$ python3 -q
>>> import numpy as np
>>> np.set_printoptions(precision=1, suppress=True, linewidth=120, floatmode="fixed")
>>> rnd = lambda a: np.round(a, 1) + 0
>>> feats = np.loadtxt("layer13.csv", delimiter=",")
>>> feats
array([[ -1.5,   1.3,  -2.0,  -1.3,   0.3,  -0.8,  -0.9,  -0.6,  -0.3],
       [ -0.8,  -0.8,   1.4,   1.1,   0.7,  -0.8,   1.2,   1.5,  -1.3],
       [ -2.0,  24.0,   8.0,   0.0, -26.0,  16.0, -20.0, -16.0,  -2.0],
       [  0.3,   0.6,   0.2,   0.4,   0.0,   0.5,  -1.0,  -0.2,   0.2],
       [ -1.2,   0.1,  -0.9,   0.1,  -1.5,  -1.9,   0.7,   1.2,  -1.3],
       [  0.5,  -1.0,  -0.1,   0.0,   0.3,  -0.3,  -0.5,  -2.7,  -1.9],
       [ -2.0,  -0.1,   2.5,   0.1,  -0.8,   0.0,   0.4,  -2.7,  -0.3],
       [ -0.4,   0.5,  -2.1,  -1.4,  -1.5,   0.1,  -1.0,   0.1,  -2.0],
       [ -0.2,   0.7,  -0.3,   0.6,   0.1,  -0.7,  -0.3,  -0.1,   1.1],
       [ -1.6,  -0.2,   2.7,   0.8,  -1.0,  -0.7,  -0.8,  -1.0,   0.5],
       [ -0.4,   2.1,   0.7,  -0.1,   0.7,  -0.9,   0.0,   1.2,  -1.4],
       [  0.1,  -0.1,   0.6,  -1.3,   0.0,   0.1,   1.0,  -1.4,   1.3],
       [  0.9,  -0.6,  -1.6,   0.2,  -0.4,  -0.7,  -1.4,  -0.3,  -0.6],
       [  0.0,  -0.7,  -0.5,  -0.7,   1.2,  -0.3,   0.9,  -0.2,   0.3],
       [ -0.2,  -0.1,   2.5,  -1.1,  -0.8,   1.0,   0.3,   1.2,  -0.3],
       [ -0.7,  -1.0,  -1.4,  -1.6,   0.6,  -1.3,   0.0,  -0.1,  -0.9],
       [  1.9,   0.2,  -0.9,   0.6,  -1.4,  -0.7,  -1.3,   1.5,  -1.1]])
>>> # row 2 dominates
>>> B = np.c_[feats[:, :2] @ np.array([[-1, 3], [0, -3]]), np.array([-1, -1, 2, 0, 1, 1, 0, 0, 2, 1, 1, 2, -2, 1, 0, 0, 2])]
>>> rnd(B)
array([[  1.5,  -8.4,  -1.0],
       [  0.8,   0.0,  -1.0],
       [  2.0, -78.0,   2.0],
       [ -0.3,  -0.9,   0.0],
       [  1.2,  -3.9,   1.0],
       [ -0.5,   4.5,   1.0],
       [  2.0,  -5.7,   0.0],
       [  0.4,  -2.7,   0.0],
       [  0.2,  -2.7,   2.0],
       [  1.6,  -4.2,   1.0],
       [  0.4,  -7.5,   1.0],
       [ -0.1,   0.6,   2.0],
       [ -0.9,   4.5,  -2.0],
       [  0.0,   2.1,   1.0],
       [  0.2,  -0.3,   0.0],
       [  0.7,   0.9,   0.0],
       [ -1.9,   5.1,   2.0]])
>>> rnd(np.linalg.norm(np.linalg.qr(feats)[0].T @ B, axis=0) ** 2 / ((B ** 2).sum(axis=0) + 1e-12))
array([1.0, 1.0, 0.7])
>>> np.linalg.matrix_rank(np.c_[feats, B])
np.int64(10)
>>> O, r_ = np.linalg.qr(feats)
>>> np.allclose(r_.T @ r_, feats.T @ feats)
True
>>> rnd(O.T @ O)
array([[1.0, 0.0, 0.0, 0.0, 0.0, 0.0, 0.0, 0.0, 0.0],
       [0.0, 1.0, 0.0, 0.0, 0.0, 0.0, 0.0, 0.0, 0.0],
       [0.0, 0.0, 1.0, 0.0, 0.0, 0.0, 0.0, 0.0, 0.0],
       [0.0, 0.0, 0.0, 1.0, 0.0, 0.0, 0.0, 0.0, 0.0],
       [0.0, 0.0, 0.0, 0.0, 1.0, 0.0, 0.0, 0.0, 0.0],
       [0.0, 0.0, 0.0, 0.0, 0.0, 1.0, 0.0, 0.0, 0.0],
       [0.0, 0.0, 0.0, 0.0, 0.0, 0.0, 1.0, 0.0, 0.0],
       [0.0, 0.0, 0.0, 0.0, 0.0, 0.0, 0.0, 1.0, 0.0],
       [0.0, 0.0, 0.0, 0.0, 0.0, 0.0, 0.0, 0.0, 1.0]])
>>> rnd(np.abs(np.diag(r_)))
array([ 4.5, 21.6,  6.0,  3.1,  4.6,  2.8,  2.6,  4.4,  3.6])
>>> rnd(abs(r_[0, 0])), rnd(np.linalg.norm(feats[:, 0]))
(np.float64(4.5), np.float64(4.5))
